% ipython --no-banner

In [1]: import numpy as np

In [2]: from numpy import linalg as LA

In [3]: np.set_printoptions(precision=2, suppress=True, linewidth=120)

In [4]: arr = np.load("block17.npy")

In [5]: arr
Out[5]: 
array([[  1,  -3,   9, -27],
       [  1,  -2,   4,  -8],
       [  1,  -1,   1,  -1],
       [  1,   0,   0,   0]])

In [6]: B = LA.inv(arr)

In [7]: B.round(2) + 0
Out[7]: 
array([[ 0.  ,  0.  ,  0.  ,  1.  ],
       [-0.33,  1.5 , -3.  ,  1.83],
       [-0.5 ,  2.  , -2.5 ,  1.  ],
       [-0.17,  0.5 , -0.5 ,  0.17]])

In [8]: (np.abs(B) > 1e-9).astype(int)
Out[8]: 
array([[0, 0, 0, 1],
       [1, 1, 1, 1],
       [1, 1, 1, 1],
       [1, 1, 1, 1]])

In [9]: round(float(LA.det(arr) * LA.det(B)), 2)
Out[9]: 1.0

In [10]: np.round(LA.cond(arr), 2)
Out[10]: np.float64(154.46)

In [11]: proj = np.triu(np.array([[9, 9, 7, 6], [1, -2, 7, 8], [-6, 4, 5, -6], [-5, -6, -5, 9]]), 1) + np.eye(4)

In [12]: B = proj @ arr @ LA.inv(proj)

In [13]: B
Out[13]: 
array([[   23.,  -235.,  1536., 10852.],
       [   16.,  -153.,   970.,  6933.],
       [   -5.,    44.,  -272., -1955.],
       [    1.,    -9.,    56.,   402.]])

In [14]: proj @ arr - arr @ proj
Out[14]: 
array([[ 22., -34.,  57.,  -7.],
       [ 15., -16.,  14.,  27.],
       [ -6.,  -9.,   0.,   8.],
       [  0.,  -9.,  -7.,  -6.]])

In [15]: LA.matrix_rank(B)
Out[15]: np.int64(4)

In [16]: np.round(np.poly(B), 2) + 0
Out[16]: array([ 1.,  0., 22., 10., 12.])

In [17]: LA.cond(B) > 100
Out[17]: np.True_

In [18]: W0 = np.array([[-3.0, 9.0, -2.0, -9.0, 5.0, -7.0, 0.0],
    ...:     [-8.0, 6.0, 4.0, -3.0, -7.0, 7.0, 6.0],
    ...:     [1.0, 1.0, -4.0, 7.0, 1.0, -2.0, 9.0],
    ...:     [4.0, 9.0, -5.0, -7.0, -4.0, 2.0, 2.0],
    ...:     [-5.0, -3.0, 8.0, 7.0, -4.0, 0.0, 8.0],
    ...:     [-9.0, 3.0, -8.0, -6.0, -1.0, -3.0, 0.0],
    ...:     [0.0, 0.0, 0.0, 0.0, 0.0, 0.0, 1.0]])

In [19]: np.allclose(W0 @ W0.T, W0.T @ W0)
Out[19]: False

In [20]: np.allclose(W0, W0.T)
Out[20]: False

In [21]: np.sort(np.abs(LA.eigvals(W0)))
Out[21]: array([ 1.  ,  4.93,  9.58,  9.58, 11.4 , 12.97, 12.97])

In [22]: x = np.array([1, 2, 0, -2, 2, 0, -2])

In [23]: W0 @ (2 * x)
Out[23]: array([ 86., -32., -54.,  48., -98.,  14.,  -4.])

In [24]: W0 @ np.eye(7)[6]
Out[24]: array([0., 6., 9., 2., 8., 0., 1.])

In [25]: np.einsum("ij,j->i", W0, x)
Out[25]: array([ 43., -16., -27.,  24., -49.,   7.,  -2.])

In [26]: np.sign((W0 @ x).round(6))
Out[26]: array([ 1., -1., -1.,  1., -1.,  1., -1.])

In [27]: x = np.array([2, 2, 3, 1, 0, 0, 0])

In [28]: target = W0 @ x

In [29]: coef, lr = np.zeros(7), 1 / LA.norm(W0, 2) ** 2

In [30]: for i in range(25):
    ...:     coef -= lr * W0.T @ (W0 @ coef - target)
    ...:     if i % 5 == 0: print(i, round(LA.norm(W0 @ coef - target), 2))
    ...: 
0 30.07
5 12.06
10 5.42
15 2.56
20 1.34

In [31]: round(LA.cond(W0), 2)
Out[31]: np.float64(45.69)

In [32]: coef
Out[32]: array([2.16, 1.19, 2.95, 0.18, 0.31, 0.25, 0.71])

In [33]: Q, Rm = LA.qr(W0)

In [34]: np.allclose(Rm.T @ Rm, W0.T @ W0)
Out[34]: True

In [35]: Q.shape, Rm.shape
Out[35]: ((7, 7), (7, 7))

In [36]: rng = np.random.default_rng(767159)

In [37]: lab = rng.permutation(7)

In [38]: lab
Out[38]: array([1, 6, 4, 0, 3, 2, 5])

In [39]: B = W0[lab][:, lab]

In [40]: np.allclose(B, W0)
Out[40]: False

In [41]: np.diag(B)
Out[41]: array([ 6.,  1., -4., -3., -7., -4., -3.])

In [42]: np.sort(np.abs(LA.eigvals(B)))
Out[42]: array([ 1.  ,  4.93,  9.58,  9.58, 11.4 , 12.97, 12.97])

In [43]: B
Out[43]: 
array([[ 6.,  6., -7., -8., -3.,  4.,  7.],
       [ 0.,  1.,  0.,  0.,  0.,  0.,  0.],
       [-3.,  8., -4., -5.,  7.,  8.,  0.],
       [ 9.,  0.,  5., -3., -9., -2., -7.],
       [ 9.,  2., -4.,  4., -7., -5.,  2.],
       [ 1.,  9.,  1.,  1.,  7., -4., -2.],
       [ 3.,  0., -1., -9., -6., -8., -3.]])

In [44]: J = np.load("case1.npy")

In [45]: J
Out[45]: 
array([[0., 4., 2., 0., 4., 0.],
       [1., 2., 2., 0., 1., 0.],
       [4., 3., 0., 1., 5., 0.],
       [2., 0., 1., 1., 0., 0.],
       [1., 0., 0., 4., 5., 0.],
       [0., 0., 0., 0., 0., 2.]])

In [46]: np.sort(LA.eigvals(J).real)
Out[46]: array([-2.18, -0.33,  1.05,  1.05,  2.  ,  8.41])

In [47]: (J != 0).astype(int)
Out[47]: 
array([[0, 1, 1, 0, 1, 0],
       [1, 1, 1, 0, 1, 0],
       [1, 1, 0, 1, 1, 0],
       [1, 0, 1, 1, 0, 0],
       [1, 0, 0, 1, 1, 0],
       [0, 0, 0, 0, 0, 1]])

In [48]: np.flatnonzero(LA.matrix_power((J != 0) + (J.T != 0) + np.eye(6), 6)[4])
Out[48]: array([0, 1, 2, 3, 4])

In [49]: round(LA.det(J), 2)
Out[49]: np.float64(24.0)

In [50]: (LA.matrix_power((J != 0) + (J.T != 0) + np.eye(6), 6) > 0).astype(int)
Out[50]: 
array([[1, 1, 1, 1, 1, 0],
       [1, 1, 1, 1, 1, 0],
       [1, 1, 1, 1, 1, 0],
       [1, 1, 1, 1, 1, 0],
       [1, 1, 1, 1, 1, 0],
       [0, 0, 0, 0, 0, 1]])
